$ ipython --no-banner

In [1]: import numpy as np

In [2]: np.set_printoptions(suppress=True, linewidth=140)

In [3]: rng = np.random.default_rng(4)

In [4]: X = rng.normal(size=(20, 4)) + 10 * np.array([1, 2, 5, 1])

In [5]: X.round(3)
Out[5]: 
array([[ 9.348, 19.825, 51.664, 10.659],
       [ 8.359, 19.995, 49.377, 10.149],
       [ 8.392, 20.242, 50.235, 11.576],
       [10.317, 20.511, 48.507, 12.253],
       [ 8.084, 21.102, 49.67 ,  9.119],
       [ 9.344, 19.328, 50.38 ,  9.89 ],
       [11.483, 18.17 , 49.997,  9.108],
       [10.776, 17.882, 49.656, 10.21 ],
       [ 8.516, 20.985, 50.179, 11.007],
       [10.959, 19.02 , 49.202,  9.797],
       [10.748, 20.851, 49.29 ,  9.393],
       [ 9.202, 19.416, 49.762,  9.868],
       [12.058, 19.494, 49.711, 10.459],
       [ 9.047, 19.631, 50.013, 10.774],
       [ 8.684, 21.371, 49.648, 10.169],
       [10.847, 20.661, 51.059, 10.173],
       [ 9.98 , 20.316, 49.004, 11.214],
       [ 9.225, 18.74 , 52.056,  9.864],
       [ 8.821, 21.852, 49.67 , 11.062],
       [ 9.171, 19.751, 48.311,  8.091]])

In [6]: Z = X[[8, 19]].astype(float)

In [7]: for _ in range(4):
   ...:     idx = np.linalg.norm(X[:, None] - Z, axis=-1).argmin(axis=1)
   ...:     Z = np.array([X[idx == j].mean(axis=0) for j in range(2)])
   ...: 

In [8]: idx
Out[8]: array([0, 0, 0, 0, 0, 0, 1, 1, 0, 1, 1, 0, 1, 0, 0, 0, 0, 0, 0, 1])

In [9]: np.abs(Z[1] - Z[0]).argmax()
Out[9]: np.int64(0)

In [10]: x = np.array([2, 5, 2, 4])

In [11]: h = np.maximum(X @ x, 0)

In [12]: np.tanh(X @ x)
Out[12]: array([1., 1., 1., 1., 1., 1., 1., 1., 1., 1., 1., 1., 1., 1., 1., 1., 1., 1., 1., 1.])

In [13]: np.round(X * (h > 1e-9)[:, None], 3)
Out[13]: 
array([[ 9.348, 19.825, 51.664, 10.659],
       [ 8.359, 19.995, 49.377, 10.149],
       [ 8.392, 20.242, 50.235, 11.576],
       [10.317, 20.511, 48.507, 12.253],
       [ 8.084, 21.102, 49.67 ,  9.119],
       [ 9.344, 19.328, 50.38 ,  9.89 ],
       [11.483, 18.17 , 49.997,  9.108],
       [10.776, 17.882, 49.656, 10.21 ],
       [ 8.516, 20.985, 50.179, 11.007],
       [10.959, 19.02 , 49.202,  9.797],
       [10.748, 20.851, 49.29 ,  9.393],
       [ 9.202, 19.416, 49.762,  9.868],
       [12.058, 19.494, 49.711, 10.459],
       [ 9.047, 19.631, 50.013, 10.774],
       [ 8.684, 21.371, 49.648, 10.169],
       [10.847, 20.661, 51.059, 10.173],
       [ 9.98 , 20.316, 49.004, 11.214],
       [ 9.225, 18.74 , 52.056,  9.864],
       [ 8.821, 21.852, 49.67 , 11.062],
       [ 9.171, 19.751, 48.311,  8.091]])

In [14]: np.round(X.T @ h, 3)
Out[14]: array([ 50225.793, 103806.352, 259166.81 ,  53315.779])

In [15]: A2 = np.c_[X[:, :2] @ np.array([[-1, -2], [-2, 2]]), np.array([2, 4, 0, 5, 1, 2, 0, 5, 2, 4, 0, 2, 5, 1, 4, 3, 4, 5, 1, 4])]

In [16]: A2.round(3)
Out[16]: 
array([[-48.999,  20.954,   2.   ],
       [-48.348,  23.272,   4.   ],
       [-48.875,  23.7  ,   0.   ],
       [-51.338,  20.388,   5.   ],
       [-50.288,  26.035,   1.   ],
       [-48.   ,  19.969,   2.   ],
       [-47.823,  13.376,   0.   ],
       [-46.54 ,  14.212,   5.   ],
       [-50.486,  24.939,   2.   ],
       [-48.999,  16.122,   4.   ],
       [-52.45 ,  20.206,   0.   ],
       [-48.034,  20.427,   2.   ],
       [-51.045,  14.871,   5.   ],
       [-48.31 ,  21.169,   1.   ],
       [-51.427,  25.375,   4.   ],
       [-52.169,  19.627,   3.   ],
       [-50.613,  20.672,   4.   ],
       [-46.704,  19.03 ,   5.   ],
       [-52.525,  26.063,   1.   ],
       [-48.673,  21.161,   4.   ]])

In [17]: np.linalg.matrix_rank(A2)
Out[17]: np.int64(3)

In [18]: print(np.round(np.linalg.norm(np.linalg.qr(X)[0].T @ A2, axis=0) ** 2 / ((A2 ** 2).sum(axis=0) + 1e-12), 3))
[1.    1.    0.731]

In [19]: dist = np.linalg.norm(A2[:, None] - A2[None], axis=-1)

In [20]: (dist + 1e9 * np.eye(20)).round(6).argmin(axis=1)
Out[20]: array([11, 19, 13, 16,  8, 11,  9,  9,  4, 12, 15,  5,  9,  0,  8, 16,  3, 19,  4, 16])

In [21]: np.unravel_index(dist.round(6).argmax(), dist.shape)
Out[21]: (np.int64(7), np.int64(18))

In [22]: np.linalg.matrix_rank(dist ** 2)
Out[22]: np.int64(5)

In [23]: np.flatnonzero(dist[15] < dist.mean() / 2)
Out[23]: array([ 3, 15, 16])

In [24]: m1 = np.load("m.npy")

In [25]: m1
Out[25]: 
array([[5., 1., 1., 1., 1.],
       [1., 5., 1., 1., 1.],
       [1., 1., 5., 1., 1.],
       [1., 1., 1., 5., 1.],
       [1., 1., 1., 1., 5.]])

In [26]: m1 @ np.ones(5)
Out[26]: array([9., 9., 9., 9., 9.])

In [27]: np.fft.fft(m1[0])
Out[27]: array([9.+0.j, 4.+0.j, 4.+0.j, 4.+0.j, 4.+0.j])

In [28]: m1 @ (-1.0) ** np.arange(5)
Out[28]: array([ 5., -3.,  5., -3.,  5.])

In [29]: (m1 @ m1)[0]
Out[29]: array([29., 13., 13., 13., 13.])

In [30]: idx = rng.permutation(5)

In [31]: A2 = m1[:, idx] * rng.choice([-1, 1], 5)

In [32]: A2
Out[32]: 
array([[ 1.,  1.,  1.,  1., -5.],
       [ 1.,  1.,  5.,  1., -1.],
       [ 1.,  5.,  1.,  1., -1.],
       [ 5.,  1.,  1.,  1., -1.],
       [ 1.,  1.,  1.,  5., -1.]])

In [33]: U, _, vt = np.linalg.svd(m1.T @ A2)

In [34]: np.round(np.linalg.lstsq(m1, A2)[0], 3) + 0
Out[34]: 
array([[ 0.,  0.,  0.,  0., -1.],
       [ 0.,  0.,  1.,  0.,  0.],
       [ 0.,  1.,  0.,  0.,  0.],
       [ 1.,  0.,  0.,  0.,  0.],
       [ 0.,  0.,  0.,  1.,  0.]])

In [35]: idx
Out[35]: array([3, 2, 1, 4, 0])

In [36]: evals, evecs = np.linalg.eig(m1)

In [37]: np.round(m1 @ evecs[:, 0] - evals[0] * evecs[:, 0], 3) + 0
Out[37]: array([0., 0., 0., 0., 0.])

In [38]: np.round(np.sort(np.linalg.eigvals(m1.T)), 3)
Out[38]: array([4., 4., 4., 4., 9.])

In [39]: arr = np.load("x.npy")

In [40]: arr
Out[40]: 
array([[  0,   0,   0,   0],
       [  0,   0,  10, -10],
       [  0,   0,   0,   0],
       [-12,  12, -16,  16]])

In [41]: np.abs(np.diag(np.linalg.qr(arr)[1])) > 1e-9
Out[41]: array([ True, False, False, False])

In [42]: np.unique(arr.round(6), axis=0).shape
Out[42]: (3, 4)

In [43]: round(float(np.trace(np.linalg.pinv(arr) @ arr)), 3)
Out[43]: 2.0

In [44]: np.allclose(arr[:-1].T @ np.linalg.lstsq(arr[:-1].T, arr[-1])[0], arr[-1])
Out[44]: False

In [45]: np.linalg.lstsq(arr[:-1].T, arr[-1])[2]
Out[45]: np.int32(1)

In [46]: np.round(arr @ np.linalg.pinv(arr) @ arr, 3) + 0
Out[46]: 
array([[  0.,   0.,   0.,   0.],
       [  0.,   0.,  10., -10.],
       [  0.,   0.,   0.,   0.],
       [-12.,  12., -16.,  16.]])

In [47]: U, sv, vt = np.linalg.svd(arr)

In [48]: np.argmax(sv[:-1] / (sv[1:] + 1e-6)) + 1
Out[48]: np.int64(2)

In [49]: A2 = U[:, :2] @ np.diag(sv[:2]) @ vt[:2]

In [50]: print(np.linalg.matrix_rank(arr, rtol=0.05))
2

In [51]: np.round(np.abs(arr - A2).max(), 3)
Out[51]: np.float64(0.0)

In [52]: C2 = arr.T @ arr

In [53]: np.allclose(C2, C2.T)
Out[53]: True

In [54]: np.trace(C2), (arr ** 2).sum()
Out[54]: (np.int64(1000), np.int64(1000))

In [55]: A2 = np.array([[2, -1, 1], [2, 8, -5], [-5, 9, -1]])

In [56]: J = A2 - A2.T

In [57]: J
Out[57]: 
array([[  0,  -3,   6],
       [  3,   0, -14],
       [ -6,  14,   0]])

In [58]: f = np.array([-8, 7, -2])

In [59]: np.polyval(f, J[1])
Out[59]: array([  -53,    -2, -1668])

In [60]: np.array([np.convolve(row, f, "same") for row in J])
Out[60]: 
array([[  24,  -69,   48],
       [  21,  106,  -98],
       [-154,  110,  -28]])

In [61]: print(np.cross(J[1, :3], J[0, :3]))
[-42 -18  -9]

In [62]: A2 = J / np.linalg.norm(J, axis=1, keepdims=True)

In [63]: C2 = A2 @ A2.T

In [64]: np.argwhere(np.triu(np.abs(C2) > 0.95, 1))
Out[64]: array([], shape=(0, 2), dtype=int64)

In [65]: print(C2[2].round(3))
[-0.411 -0.083  1.   ]

In [66]: C2.round(3)
Out[66]: 
array([[ 1.   , -0.875, -0.411],
       [-0.875,  1.   , -0.083],
       [-0.411, -0.083,  1.   ]])
